$ python -q
>>> import numpy as np
>>> np.set_printoptions(precision=2, suppress=True, linewidth=140)
>>> A2 = np.array([[3, 1, 1, 1, -3, -3],
...     [-3, -3, 3, -3, -1, -1],
...     [-2, 3, -1, -1, -3, 0],
...     [-3, -3, -2, -3, 3, 1],
...     [3, 2, 2, -2, -1, -2],
...     [-3, 1, -1, 3, 0, -3]])
>>> X = np.tril(A2)
>>> X
array([[ 3,  0,  0,  0,  0,  0],
       [-3, -3,  0,  0,  0,  0],
       [-2,  3, -1,  0,  0,  0],
       [-3, -3, -2, -3,  0,  0],
       [ 3,  2,  2, -2, -1,  0],
       [-3,  1, -1,  3,  0, -3]])
>>> # triangular: eigenvalues sit on the diagonal
>>> x0 = np.array([2, 1, 1, 1, 1, 1])
>>> y = X @ x0
>>> c, lr = np.zeros(6), 1 / np.linalg.norm(X, 2) ** 2
>>> for i in range(200):
...     c -= lr * X.T @ (X @ c - y)
...     if i % 50 == 0: print(i, round(np.linalg.norm(X @ c - y), 2))
... 
0 3.76
50 0.14
100 0.08
150 0.08
>>> round(np.linalg.cond(X), 2)
np.float64(68.95)
>>> print(c)
[2.02 0.97 0.82 1.14 0.35 1.17]
>>> left, sigma, Vt = np.linalg.svd(X)
>>> np.argmax(sigma[:-1] / (sigma[1:] + 1e-6)) + 1
np.int64(5)
>>> A2 = left[:, :5] @ np.diag(sigma[:5]) @ Vt[:5]
>>> round(float(np.abs(X - A2).max()), 2)
0.07
>>> A2.round(2) + 0
array([[ 3.  ,  0.  ,  0.02, -0.02,  0.07, -0.02],
       [-3.  , -3.  ,  0.02, -0.01,  0.06, -0.02],
       [-2.  ,  3.  , -0.99, -0.01,  0.05, -0.01],
       [-3.  , -3.  , -2.  , -3.  , -0.01,  0.  ],
       [ 3.  ,  2.  ,  2.  , -2.  , -0.99,  0.  ],
       [-3.  ,  1.  , -1.  ,  3.  ,  0.  , -3.  ]])
>>> print(round(float(np.linalg.norm(X - A2) / np.linalg.norm(X)), 2))
0.01
>>> np.linalg.matrix_rank(X, rtol=0.05)
np.int64(5)
>>> rng = np.random.default_rng(79982)
>>> labels = rng.permutation(6)
>>> labels
array([4, 0, 2, 3, 1, 5])
>>> A2 = X[labels][:, labels]
>>> np.diag(A2)
array([-1,  3, -1, -3, -3, -3])
>>> np.trace(A2)
np.int64(-8)
>>> A2
array([[-1,  3,  2, -2,  2,  0],
       [ 0,  3,  0,  0,  0,  0],
       [ 0, -2, -1,  0,  3,  0],
       [ 0, -3, -2, -3, -3,  0],
       [ 0, -3,  0,  0, -3,  0],
       [ 0, -3, -1,  3,  1, -3]])
>>> np.allclose(A2, X)
False
>>> np.allclose(X @ X.T, X.T @ X)
False
>>> np.linalg.determinant(X)
Traceback (most recent call last):
  File "<python-input-28>", line 1, in <module>
    np.linalg.determinant(X)
    ^^^^^^^^^^^^^^^^^^^^^
AttributeError: module 'numpy.linalg' has no attribute 'determinant'
>>> (X - X.T) / 2
array([[ 0. ,  1.5,  1. ,  1.5, -1.5,  1.5],
       [-1.5,  0. , -1.5,  1.5, -1. , -0.5],
       [-1. ,  1.5,  0. ,  1. , -1. ,  0.5],
       [-1.5, -1.5, -1. ,  0. ,  1. , -1.5],
       [ 1.5,  1. ,  1. , -1. ,  0. ,  0. ],
       [-1.5,  0.5, -0.5,  1.5,  0. ,  0. ]])
>>> np.allclose(X, X.T)
False
>>> round(float(np.abs(np.linalg.eigvals(X)).max()), 2)
3.0
>>> print(np.round(np.linalg.det(X), 2))
-81.0
>>> (X + X.T) / 2
array([[ 3. , -1.5, -1. , -1.5,  1.5, -1.5],
       [-1.5, -3. ,  1.5, -1.5,  1. ,  0.5],
       [-1. ,  1.5, -1. , -1. ,  1. , -0.5],
       [-1.5, -1.5, -1. , -3. , -1. ,  1.5],
       [ 1.5,  1. ,  1. , -1. , -1. ,  0. ],
       [-1.5,  0.5, -0.5,  1.5,  0. , -3. ]])
>>> X[6]
Traceback (most recent call last):
  File "<python-input-34>", line 1, in <module>
    X[6]
    ~^^^
IndexError: index 6 is out of bounds for axis 0 with size 6
>>> np.diff(X, axis=0)
array([[-6, -3,  0,  0,  0,  0],
       [ 1,  6, -1,  0,  0,  0],
       [-1, -6, -1, -3,  0,  0],
       [ 6,  5,  4,  1, -1,  0],
       [-6, -1, -3,  5,  1, -3]])
>>> np.linalg.rank(X)
Traceback (most recent call last):
  File "<python-input-36>", line 1, in <module>
    np.linalg.rank(X)
    ^^^^^^^^^^^^^^
AttributeError: module 'numpy.linalg' has no attribute 'rank'
>>> print(round(np.linalg.norm(X), 2))
11.09
>>> mat = np.load("case12.npy")
>>> mat
array([[-1.,  0.,  0.,  0.,  0.,  0.,  0.,  0.,  0.,  0.],
       [ 0.,  0.,  5.,  4.,  1.,  3.,  2.,  5.,  2.,  3.],
       [ 0.,  5., 24., 20.,  5., 15., 10., 25., 10., 15.],
       [ 0.,  4., 20., 15.,  4., 12.,  8., 20.,  8., 12.],
       [ 0.,  1.,  5.,  4.,  0.,  3.,  2.,  5.,  2.,  3.],
       [ 0.,  3., 15., 12.,  3.,  8.,  6., 15.,  6.,  9.],
       [ 0.,  2., 10.,  8.,  2.,  6.,  3., 10.,  4.,  6.],
       [ 0.,  5., 25., 20.,  5., 15., 10., 24., 10., 15.],
       [ 0.,  2., 10.,  8.,  2.,  6.,  4., 10.,  3.,  6.],
       [ 0.,  3., 15., 12.,  3.,  9.,  6., 15.,  6.,  8.]])
>>> evals, vecs = np.linalg.eigh(mat)
>>> x0 = np.array([3, 2, 2, 0, 0, 3, 2, 0, 2, 2])
>>> np.linalg.eigvalsh(mat[1:, 1:])
array([-1., -1., -1., -1., -1., -1., -1., -1., 93.])
>>> [round(float(x), 2) for x in np.linalg.svd(mat, compute_uv=False)[:3]]
[93.0, 1.0, 1.0]
>>> print(np.abs(np.linalg.svd(mat)[2][-1]))
[0.   0.   0.11 0.79 0.03 0.1  0.08 0.57 0.12 0.1 ]
>>> print(np.linalg.cond(mat) > 100)
False
>>> np.linalg.matrix_rank(mat, rtol=0.1)
np.int64(1)
>>> round(float(np.linalg.norm(mat, 2) / np.linalg.norm(mat)), 2)
1.0
>>> A2 = np.array([[0, 2, 0, 1], [2, 0, 1, 2], [2, 2, 1, 0], [2, 2, 0, 2]])
>>> F = A2 - A2.T
>>> F
array([[ 0,  0, -2, -1],
       [ 0,  0, -1,  0],
       [ 2,  1,  0,  0],
       [ 1,  0,  0,  0]])
>>> q, vecs = np.linalg.qr(X[:, :1])[0], np.linalg.qr(X[:, 1:])[0]
>>> sigma = np.linalg.svd(q.T @ vecs, compute_uv=False)
>>> round(float(np.linalg.norm(q @ q.T - vecs @ vecs.T, 2)), 2)
1.0
>>> np.degrees(np.arccos(sigma.clip(0, 1)))
array([25.38])
>>> (sigma > 0.9).sum()
np.int64(1)
>>> round(float(np.linalg.eigvals(F).sum().real), 2)
-0.0
>>> round(float(np.linalg.det(F.T)), 2)
1.0
>>> round(np.linalg.det(2 * F), 2), round(float(np.linalg.det(F)), 2)
(np.float64(16.0), 1.0)
>>> np.einsum("ii->", F)
np.int64(0)
>>> np.round(np.poly(F), 2) + 0
array([1., 0., 6., 0., 1.])
>>> m1 = np.array([[0, 1, 0, 0], [1, 0, 0, 0], [0, 0, 0, 0], [0, 0, 0, 0]])
>>> evals, vecs = np.linalg.eigvalsh(m1)
Traceback (most recent call last):
  File "<python-input-62>", line 1, in <module>
    evals, vecs = np.linalg.eigvalsh(m1)
    ^^^^^^^^^^^
ValueError: too many values to unpack (expected 2)
>>> evals, vecs = np.linalg.eigh(m1)
>>> np.round(vecs.T @ vecs, 2) + 0
array([[1., 0., 0., 0.],
       [0., 1., 0., 0.],
       [0., 0., 1., 0.],
       [0., 0., 0., 1.]])
>>> (evals > 1e-8).sum(), (evals < -1e-8).sum()
(np.int64(1), np.int64(1))
>>> left, sigma = np.linalg.svd(mat)
Traceback (most recent call last):
  File "<python-input-66>", line 1, in <module>
    left, sigma = np.linalg.svd(mat)
    ^^^^^^^^^^^
ValueError: too many values to unpack (expected 2)
>>> left, sigma, Vt = np.linalg.svd(mat, full_matrices=False)
>>> print(sigma / sigma[0])
[1.   0.01 0.01 0.01 0.01 0.01 0.01 0.01 0.01 0.01]
>>> (sigma > 1e-8).sum()
np.int64(10)
>>> np.cumsum(sigma ** 2) / np.sum(sigma ** 2)
array([1., 1., 1., 1., 1., 1., 1., 1., 1., 1.])
>>> left.shape, sigma.shape, Vt.shape
((10, 10), (10,), (10, 10))
>>> np.allclose(left * sigma @ Vt, mat)
True
>>> np.round(left.T @ mat @ Vt.T, 2) + 0
array([[93.,  0.,  0.,  0.,  0.,  0.,  0.,  0.,  0.,  0.],
       [ 0.,  1.,  0.,  0.,  0.,  0.,  0.,  0.,  0.,  0.],
       [ 0.,  0.,  1.,  0.,  0.,  0.,  0.,  0.,  0.,  0.],
       [ 0.,  0.,  0.,  1.,  0.,  0.,  0.,  0.,  0.,  0.],
       [ 0.,  0.,  0.,  0.,  1.,  0.,  0.,  0.,  0.,  0.],
       [ 0.,  0.,  0.,  0.,  0.,  1.,  0.,  0.,  0.,  0.],
       [ 0.,  0.,  0.,  0.,  0.,  0.,  1.,  0.,  0.,  0.],
       [ 0.,  0.,  0.,  0.,  0.,  0.,  0.,  1.,  0.,  0.],
       [ 0.,  0.,  0.,  0.,  0.,  0.,  0.,  0.,  1.,  0.],
       [ 0.,  0.,  0.,  0.,  0.,  0.,  0.,  0.,  0.,  1.]])
>>> np.abs(Vt[0])
array([0.  , 0.1 , 0.52, 0.41, 0.1 , 0.31, 0.21, 0.52, 0.21, 0.31])
>>> np.abs(np.diag(np.linalg.qr(m1)[1])) > 1e-9
array([ True,  True, False, False])
>>> round(float(np.trace(np.linalg.pinv(m1) @ m1)), 2)
2.0
>>> print(np.allclose(m1[:-1].T @ np.linalg.lstsq(m1[:-1].T, m1[-1])[0], m1[-1]))
True
>>> W0 = np.eye(4, dtype=int)[rng.permutation(4)] * np.array([-8, 3, 9, 1])
>>> W0
array([[ 0,  0,  9,  0],
       [ 0,  3,  0,  0],
       [-8,  0,  0,  0],
       [ 0,  0,  0,  1]])
>>> # 3 groups of indices that never mix
>>> f = np.array([2, -5, -2, 5])
>>> A2 = W0 + np.outer(f, np.eye(4)[1])
>>> np.linalg.matrix_rank(np.linalg.inv(A2) - np.linalg.inv(W0), tol=1e-8)
np.int64(1)
>>> round(np.linalg.det(A2) / np.linalg.det(W0), 2), round(1 + np.linalg.solve(W0, f)[1], 2)
(np.float64(-0.67), np.float64(-0.67))
>>> A2 = np.array([[-3, 2], [2, 2]])
>>> W2 = np.kron(A2, W0)
>>> np.linalg.matrix_rank(W2)
np.int64(8)
>>> round(np.linalg.norm(W2, 2), 2), round(float(np.linalg.norm(A2, 2) * np.linalg.norm(W0, 2)), 2)
(np.float64(33.31), 33.31)
>>> W2
array([[  0,   0, -27,   0,   0,   0,  18,   0],
       [  0,  -9,   0,   0,   0,   6,   0,   0],
       [ 24,   0,   0,   0, -16,   0,   0,   0],
       [  0,   0,   0,  -3,   0,   0,   0,   2],
       [  0,   0,  18,   0,   0,   0,  18,   0],
       [  0,   6,   0,   0,   0,   6,   0,   0],
       [-16,   0,   0,   0, -16,   0,   0,   0],
       [  0,   0,   0,   2,   0,   0,   0,   2]])
